$ python3 -q
>>> import numpy as np
>>> np.set_printoptions(precision=1, suppress=True, linewidth=120, floatmode="fixed")
>>> data = np.load("block5.npy")
>>> data
array([[1.0, 0.0, 0.0],
       [0.0, 1.0, 0.0],
       [0.0, 0.0, 1.0]])
>>> # equal to its transpose
>>> np.prod(np.diag(data)), round(np.linalg.det(data), 1)
(np.float64(1.0), np.float64(1.0))
>>> data @ data
array([[1.0, 0.0, 0.0],
       [0.0, 1.0, 0.0],
       [0.0, 0.0, 1.0]])
>>> O, R = np.linalg.qr(data)
>>> O.T @ O
array([[1.0, 0.0, 0.0],
       [0.0, 1.0, 0.0],
       [0.0, 0.0, 1.0]])
>>> abs(R[0, 0]), round(float(np.linalg.norm(data[:, 0])), 1)
(np.float64(1.0), 1.0)
>>> np.abs(np.diag(R))
array([1.0, 1.0, 1.0])
>>> feats = np.array([[0, 1, 1, 1], [1, 1, 0, 2], [1, 2, 0, 0]])
>>> T = np.stack([feats, -1 * feats, feats[::-1]])
>>> np.linalg.matrix_rank(T.reshape(3, -1))
np.int64(2)
>>> T.sum(axis=0)
array([[1, 2, 0, 0],
       [1, 1, 0, 2],
       [0, 1, 1, 1]])
>>> (T @ feats.T).shape
(3, 3, 3)
>>> U, sv, VT = np.linalg.svd(feats, full_matrices=False)
>>> np.cumsum(sv ** 2) / np.sum(sv ** 2)
array([0.7, 0.9, 1.0])
>>> sv
array([3.2, 1.6, 1.1])
>>> F = np.array([[6.2, 4.4, -1.9],
...     [5.2, 4.2, -1.5],
...     [-19.7, -18.0, 0.2],
...     [-13.5, -11.3, 3.2],
...     [-0.6, -1.3, -0.3],
...     [-0.1, 0.0, 0.6],
...     [11.4, 10.7, -4.4],
...     [23.2, 21.7, -6.2],
...     [0.1, 1.4, 7.0],
...     [-1.2, 0.0, 6.5],
...     [7.4, 5.8, -3.3],
...     [23.2, 20.9, -4.3]])
>>> W2 = F[[11, 6]].astype(float)
>>> for _ in range(4):
...     labels = np.linalg.norm(F[:, None] - W2, axis=-1).argmin(axis=1)
...     W2 = np.array([F[labels == j].mean(axis=0) for j in range(2)])
... 
>>> labels
array([1, 1, 1, 1, 1, 1, 0, 0, 1, 1, 1, 0])
>>> W2[1] - W2[0]
array([-21.1, -19.4,   6.1])
>>> np.abs(W2[1] - W2[0]).argmax()
np.int64(0)
>>> W2
array([[19.3, 17.8, -5.0],
       [-1.8, -1.6,  1.2]])
>>> np.argsort(-np.linalg.norm(W2, axis=0).round(6), kind="stable")[:3]
array([0, 1, 2])
>>> [round(float(x), 1) for x in np.linalg.svd(W2, compute_uv=False)[:3]]
[26.8, 0.7]
>>> dist = np.linalg.norm(F[:, None] - F[None], axis=-1)
>>> dist[0].round(6).argsort(kind="stable")[:4]
array([ 0,  1, 10,  5])
>>> dist[:5, :5]
array([[ 0.0,  1.1, 34.3, 25.7,  9.0],
       [ 1.1,  0.0, 33.4, 24.7,  8.1],
       [34.3, 33.4,  0.0,  9.6, 25.4],
       [25.7, 24.7,  9.6,  0.0, 16.7],
       [ 9.0,  8.1, 25.4, 16.7,  0.0]])
>>> (dist + 1e9 * np.eye(12)).round(6).argmin(axis=1)
array([ 1,  0,  3,  2,  5,  4, 10, 11,  9,  8,  0,  7])
>>> G = np.cov(F, rowvar=False)
>>> np.polyfit(F[:, 1], F[:, 0], 1)
array([ 1.1, -0.1])
>>> np.linalg.eigvalsh(G)[::-1]
array([295.9,  10.5,   0.2])
>>> np.argwhere(np.triu(np.abs(np.corrcoef(F.T)) > 0.8, 1))
array([[0, 1]])
>>> F.std(axis=0)
array([12.1, 10.9,  4.0])
>>> np.corrcoef(F.T)
array([[ 1.0,  1.0, -0.6],
       [ 1.0,  1.0, -0.6],
       [-0.6, -0.6,  1.0]])
>>> np.round(np.corrcoef(F[:, 1], F[:, 0])[0, 1], 1)
np.float64(1.0)
>>> G.shape
(3, 3)
>>> labels = F[:, 1] > np.median(F[:, 1])
>>> u = F[labels].mean(axis=0) - F[~labels].mean(axis=0)
>>> u
array([18.6, 16.1, -6.5])
>>> labels.astype(int)
array([1, 1, 0, 0, 0, 0, 1, 1, 0, 0, 1, 1])
>>> E = np.load("run4.npy")
>>> E.round(1) + 0
array([[ 2.3,  0.3,  2.1],
       [ 2.2,  0.2,  2.1],
       [ 3.3,  1.3,  2.7],
       [ 2.4,  0.4,  2.2],
       [ 0.7, -1.3,  1.4],
       [ 2.4,  0.4,  2.2],
       [ 0.7, -1.3,  1.4],
       [ 1.7, -0.3,  1.8],
       [-1.3, -3.3,  0.3],
       [ 3.6,  1.6,  2.8],
       [ 4.0,  2.0,  3.0],
       [ 3.0,  1.0,  2.5],
       [ 4.9,  2.9,  3.4],
       [ 0.0, -2.0,  1.0],
       [ 0.6, -1.4,  1.3],
       [-2.0, -4.0,  0.0],
       [ 2.6,  0.6,  2.3],
       [ 1.4, -0.6,  1.7],
       [ 3.4,  1.4,  2.7],
       [-0.4, -2.4,  0.8],
       [ 3.6,  1.6,  2.8],
       [ 3.1,  1.1,  2.5],
       [-3.0, -5.0, -0.5]])
>>> # looks like rank 2
>>> np.abs(np.diag(np.linalg.qr(E)[1])) > 1e-9
array([ True,  True, False])
>>> np.linalg.lstsq(E[:-1].T, E[-1])[2]
np.int32(2)
